$ python -q
>>> import numpy as np
>>> import numpy.linalg as la
>>> np.set_printoptions(suppress=True, linewidth=140)
>>> X = np.load("out14.npy")
>>> X
array([[ 0,  4,  2,  2,  2],
       [ 0,  2,  1,  1,  1],
       [ 0,  0,  0,  0,  0],
       [ 0, -6, -3, -3, -3],
       [ 0,  2,  1,  1,  1],
       [ 0,  4,  2,  2,  2],
       [ 0, -2, -1, -1, -1],
       [ 0,  6,  3,  3,  3]])
>>> U, s, Vt = la.svd(X)
>>> np.argmax(s[:-1] / (s[1:] + 1e-6)) + 1
np.int64(1)
>>> M2 = U[:, :1] @ np.diag(s[:1]) @ Vt[:1]
>>> round(float(la.norm(X - M2, 2)), 3), round(s[1], 3)
(0.0, np.float64(0.0))
>>> M2.round(3) + 0
array([[ 0.,  4.,  2.,  2.,  2.],
       [ 0.,  2.,  1.,  1.,  1.],
       [ 0.,  0.,  0.,  0.,  0.],
       [ 0., -6., -3., -3., -3.],
       [ 0.,  2.,  1.,  1.,  1.],
       [ 0.,  4.,  2.,  2.,  2.],
       [ 0., -2., -1., -1., -1.],
       [ 0.,  6.,  3.,  3.,  3.]])
>>> np.round(la.norm(X - M2) / la.norm(X), 3)
np.float64(0.0)
>>> la.matrix_rank(M2)
np.int64(1)
>>> t3 = np.stack([X, -1 * X, X[::-1]])
>>> t3.sum(axis=0)
array([[ 0,  6,  3,  3,  3],
       [ 0, -2, -1, -1, -1],
       [ 0,  4,  2,  2,  2],
       [ 0,  2,  1,  1,  1],
       [ 0, -6, -3, -3, -3],
       [ 0,  0,  0,  0,  0],
       [ 0,  2,  1,  1,  1],
       [ 0,  4,  2,  2,  2]])
>>> la.matrix_rank(t3.reshape(3, -1))
np.int64(2)
>>> np.round(la.norm(t3, axis=(1, 2)), 3)
array([14.248, 14.248, 14.248])
>>> la.matrix_rank(X, rtol=0.1)
np.int64(1)
>>> U, s, Vt = la.svd(X)
>>> evecs = Vt[:(s > 1e-8).sum()]
>>> rng = np.random.default_rng(338)
>>> x0 = X[0] + 2 * X[1] + rng.integers(2) * np.eye(5)[0]
>>> x0
array([1., 8., 4., 4., 4.])
>>> la.matrix_rank(np.vstack([X, x0]))
np.int64(2)
>>> np.round(np.diag(evecs.T @ evecs), 3)
array([0.   , 0.571, 0.143, 0.143, 0.143])
>>> rk = la.matrix_rank(X)
>>> rk
np.int64(1)
>>> null = la.svd(X)[2][rk:].T
>>> [int(la.matrix_rank(np.delete(X, i, axis=0))) for i in range(8)]
[1, 1, 1, 1, 1, 1, 1, 1]
>>> np.allclose(X @ null, 0)
True
>>> null.shape
(5, 4)
>>> [int(la.matrix_rank(X[:i])) for i in range(1, len(X) + 1)]
[1, 1, 1, 1, 1, 1, 1, 1]
>>> np.round(null @ null.T, 3)
array([[ 1.   ,  0.   ,  0.   ,  0.   ,  0.   ],
       [ 0.   ,  0.429, -0.286, -0.286, -0.286],
       [ 0.   , -0.286,  0.857, -0.143, -0.143],
       [ 0.   , -0.286, -0.143,  0.857, -0.143],
       [ 0.   , -0.286, -0.143, -0.143,  0.857]])
>>> mat = np.loadtxt("arr.csv", delimiter=",")
>>> mat
array([[ 2.,  0.,  2.,  0.],
       [ 2.,  2.,  4., -2.],
       [ 0.,  0.,  0.,  0.],
       [ 0.,  2.,  2., -2.],
       [ 2., -2.,  3., -1.],
       [ 0.,  0.,  0.,  0.],
       [ 2.,  0.,  2.,  0.],
       [ 0., -2.,  1., -1.],
       [ 0.,  2.,  2., -2.],
       [ 2., -2.,  3., -1.],
       [ 0.,  2.,  2., -2.],
       [ 2.,  2.,  4., -2.],
       [ 0.,  0.,  0.,  0.],
       [ 0.,  0.,  0.,  0.],
       [ 0., -2.,  1., -1.],
       [ 0., -2.,  1., -1.],
       [ 0.,  0.,  0.,  0.],
       [ 0.,  0.,  0.,  0.],
       [ 0.,  0.,  3., -3.]])
>>> M2 = np.array([[-7, -9], [4, -6], [-2, 0], [5, -2]])
>>> la.matrix_rank(np.vstack([mat, M2.T]))
np.int64(4)
>>> la.matrix_rank(mat @ M2)
np.int64(2)
>>> np.einsum("ij->j", mat)
array([ 12.,   0.,  30., -18.])
>>> np.einsum("ik,kj->ij", mat, M2)
array([[-18., -18.],
       [-24., -26.],
       [  0.,   0.],
       [ -6.,  -8.],
       [-33.,  -4.],
       [  0.,   0.],
       [-18., -18.],
       [-15.,  14.],
       [ -6.,  -8.],
       [-33.,  -4.],
       [ -6.,  -8.],
       [-24., -26.],
       [  0.,   0.],
       [  0.,   0.],
       [-15.,  14.],
       [-15.,  14.],
       [  0.,   0.],
       [  0.,   0.],
       [-21.,   6.]])
>>> M2.T @ mat.T
array([[-18., -24.,   0.,  -6., -33.,   0., -18., -15.,  -6., -33.,  -6., -24.,   0.,   0., -15., -15.,   0.,   0., -21.],
       [-18., -26.,   0.,  -8.,  -4.,   0., -18.,  14.,  -8.,  -4.,  -8., -26.,   0.,   0.,  14.,  14.,   0.,   0.,   6.]])
>>> mat @ M2
array([[-18., -18.],
       [-24., -26.],
       [  0.,   0.],
       [ -6.,  -8.],
       [-33.,  -4.],
       [  0.,   0.],
       [-18., -18.],
       [-15.,  14.],
       [ -6.,  -8.],
       [-33.,  -4.],
       [ -6.,  -8.],
       [-24., -26.],
       [  0.,   0.],
       [  0.,   0.],
       [-15.,  14.],
       [-15.,  14.],
       [  0.,   0.],
       [  0.,   0.],
       [-21.,   6.]])
>>> Xc = mat - mat.mean(axis=0)
>>> U, s, Vt = la.svd(Xc, full_matrices=False)
>>> round((s ** 2).sum() ** 2 / (s ** 4).sum(), 3)
np.float64(2.353)
>>> s.round(3) + 0
array([7.746, 5.841, 3.726, 0.   ])
>>> np.searchsorted(np.cumsum(s ** 2) / (s ** 2).sum(), 0.9) + 1
np.int64(3)
>>> la.matrix_rank(Xc)
np.int64(3)
>>> np.round(Xc.mean(axis=0), 3) + 0
array([0., 0., 0., 0.])
>>> th = np.radians(72)
>>> Rm = np.eye(4)
>>> Rm[3, 3] = Rm[2, 2] = np.cos(th)
>>> Rm[3, 2], Rm[2, 3] = -np.sin(th), np.sin(th)
>>> Rm.round(3)
array([[ 1.   ,  0.   ,  0.   ,  0.   ],
       [ 0.   ,  1.   ,  0.   ,  0.   ],
       [ 0.   ,  0.   ,  0.309,  0.951],
       [ 0.   ,  0.   , -0.951,  0.309]])
>>> M2 = mat @ Rm.T
>>> np.allclose(mat @ mat.T, M2 @ M2.T)
True
>>> np.round(la.svd(mat, compute_uv=False), 3) + 0, np.round(la.svd(M2, compute_uv=False), 3) + 0
(array([11.208,  6.295,  3.841,  0.   ]), array([11.208,  6.295,  3.841,  0.   ]))
>>> M2 = np.array([[3, 3, -1, -2, -3]])
>>> feats = np.block([[np.zeros((1, 1)), M2], [M2.T, np.zeros((5, 5))]])
>>> feats
array([[ 0.,  3.,  3., -1., -2., -3.],
       [ 3.,  0.,  0.,  0.,  0.,  0.],
       [ 3.,  0.,  0.,  0.,  0.,  0.],
       [-1.,  0.,  0.,  0.,  0.,  0.],
       [-2.,  0.,  0.,  0.,  0.,  0.],
       [-3.,  0.,  0.,  0.,  0.,  0.]])
>>> # rows 1 and 2 are equal
>>> np.abs(np.diag(la.qr(feats)[1])) > 1e-9
array([ True,  True, False, False, False, False])
>>> np.unique(feats.round(6), axis=0).shape
(5, 6)
>>> np.round(np.trace(la.pinv(feats) @ feats), 3)
np.float64(2.0)
>>> np.round(feats @ la.pinv(feats) @ feats, 3) + 0
array([[ 0.,  3.,  3., -1., -2., -3.],
       [ 3.,  0.,  0.,  0.,  0.,  0.],
       [ 3.,  0.,  0.,  0.,  0.,  0.],
       [-1.,  0.,  0.,  0.,  0.,  0.],
       [-2.,  0.,  0.,  0.,  0.,  0.],
       [-3.,  0.,  0.,  0.,  0.,  0.]])
>>> [round(float(x), 3) for x in la.svd(feats, compute_uv=False)[:3]]
[5.657, 5.657, 0.0]
>>> np.argsort(-la.norm(feats, axis=0).round(6), kind="stable")[:3]
array([0, 1, 2])
